$ python3 -q
>>> import numpy as np
>>> np.set_printoptions(precision=3, suppress=True, linewidth=140)
>>> feats = np.array([[1, 1, 2, -2], [1, 1, 2, -2], [2, 2, 4, -4], [-2, -2, -4, 4]])
>>> # rank 1
>>> evals, vecs = np.linalg.eigh(feats)
>>> np.abs(vecs[:, -1]).round(6).argmax()
np.int64(2)
>>> (evals > 1e-8).sum(), (evals < -1e-8).sum()
(np.int64(1), np.int64(0))
>>> vecs @ np.diag(evals) @ vecs.T
array([[ 1.,  1.,  2., -2.],
       [ 1.,  1.,  2., -2.],
       [ 2.,  2.,  4., -4.],
       [-2., -2., -4.,  4.]])
>>> np.unique(evals.round(6) + 0, return_counts=True)[1]
array([3, 1])
>>> evals.round(3) + 0
array([ 0.,  0.,  0., 10.])
>>> E = np.load("test11.npy")
>>> E
array([[-6, -4,  2],
       [-6, -4,  2],
       [-2, -2,  2]])
>>> def softmax(z):
...     e = np.exp(z - z.max(axis=-1, keepdims=True))
...     return e / e.sum(axis=-1, keepdims=True)
... 
>>> np.round(softmax(10 * E[0]), 3) + 0
array([0., 0., 1.])
>>> att = E @ E.T / np.sqrt(3)
>>> softmax(att).round(6).argmax(axis=1)
array([0, 0, 0])
>>> softmax(att)[0] @ E
array([-6., -4.,  2.])
>>> np.round(softmax(att), 3) + 0
array([[0.5, 0.5, 0. ],
       [0.5, 0.5, 0. ],
       [0.5, 0.5, 0. ]])
>>> m1 = np.load("run17.npy")
>>> m1
array([[ 0.6  , -0.59 , -0.2  ],
       [-1.   ,  1.003,  0.7  ],
       [ 0.1  , -0.134,  2.4  ],
       [ 0.5  , -0.561,  0.3  ],
       [ 1.1  , -1.218,  1.   ],
       [-1.8  ,  1.844, -1.6  ],
       [ 0.4  , -0.405, -1.6  ],
       [ 0.4  , -0.323, -1.3  ],
       [ 1.4  , -1.429, -0.3  ],
       [-0.3  ,  0.41 ,  0.1  ],
       [-1.3  ,  1.301,  1.   ],
       [-2.   ,  1.924, -0.7  ],
       [-1.4  ,  1.388, -0.5  ],
       [ 0.3  , -0.345, -0.3  ],
       [ 1.   , -0.994,  1.8  ],
       [-0.9  ,  0.826, -1.1  ],
       [-0.8  ,  0.728,  1.8  ],
       [-0.7  ,  0.737,  0.6  ],
       [-1.7  ,  1.638, -0.2  ],
       [ 0.6  , -0.632,  0.2  ],
       [-1.4  ,  1.448,  0.1  ],
       [-0.4  ,  0.371,  0.9  ],
       [-0.7  ,  0.709,  1.6  ],
       [ 1.3  , -1.185,  1.7  ],
       [-1.1  ,  1.103,  1.3  ]])
>>> r0, r1 = m1[1], m1[6]
>>> np.round(r0 @ r1, 3)
np.float64(-1.926)
>>> round(r0 @ r0, 3)
np.float64(2.496)
>>> pr = (r0 @ r1) / (r0 @ r0) * r0
>>> r1 - pr
array([-0.372,  0.369, -1.06 ])
>>> round(float((r1 - pr) @ r0), 3)
-0.0
>>> np.outer(r0, r1)
array([[-0.4  ,  0.405,  1.6  ],
       [ 0.401, -0.406, -1.605],
       [ 0.28 , -0.283, -1.12 ]])
>>> x = np.array([-2, -2, 1])
>>> y = m1 @ x
>>> np.linalg.lstsq(m1, y)[0]
array([-2., -2.,  1.])
>>> np.linalg.solve(m1.T @ m1, m1.T @ y)
array([-2., -2.,  1.])
>>> rng = np.random.default_rng(858295)
>>> y = y + 0.05 * rng.normal(size=25)
>>> y
array([-0.263,  0.705,  2.569,  0.384,  1.284, -1.683, -1.666, -1.528, -0.319, -0.037,  0.955, -0.515, -0.493, -0.191,  1.766, -0.909,
        1.981,  0.532, -0.002,  0.254, -0.002,  1.145,  1.607,  1.489,  1.307])
>>> coef, *_ = np.linalg.lstsq(m1, y)
>>> coef
array([-2.17 , -2.151,  1.023])
>>> np.round(m1.T @ (y - m1 @ coef), 3) + 0
array([0., 0., 0.])
>>> [round(float(np.linalg.norm(np.linalg.solve(m1.T @ m1 + lam * np.eye(3), m1.T @ y))), 2) for lam in (0, 1, 10, 100)]
[3.22, 1.01, 0.78, 0.25]
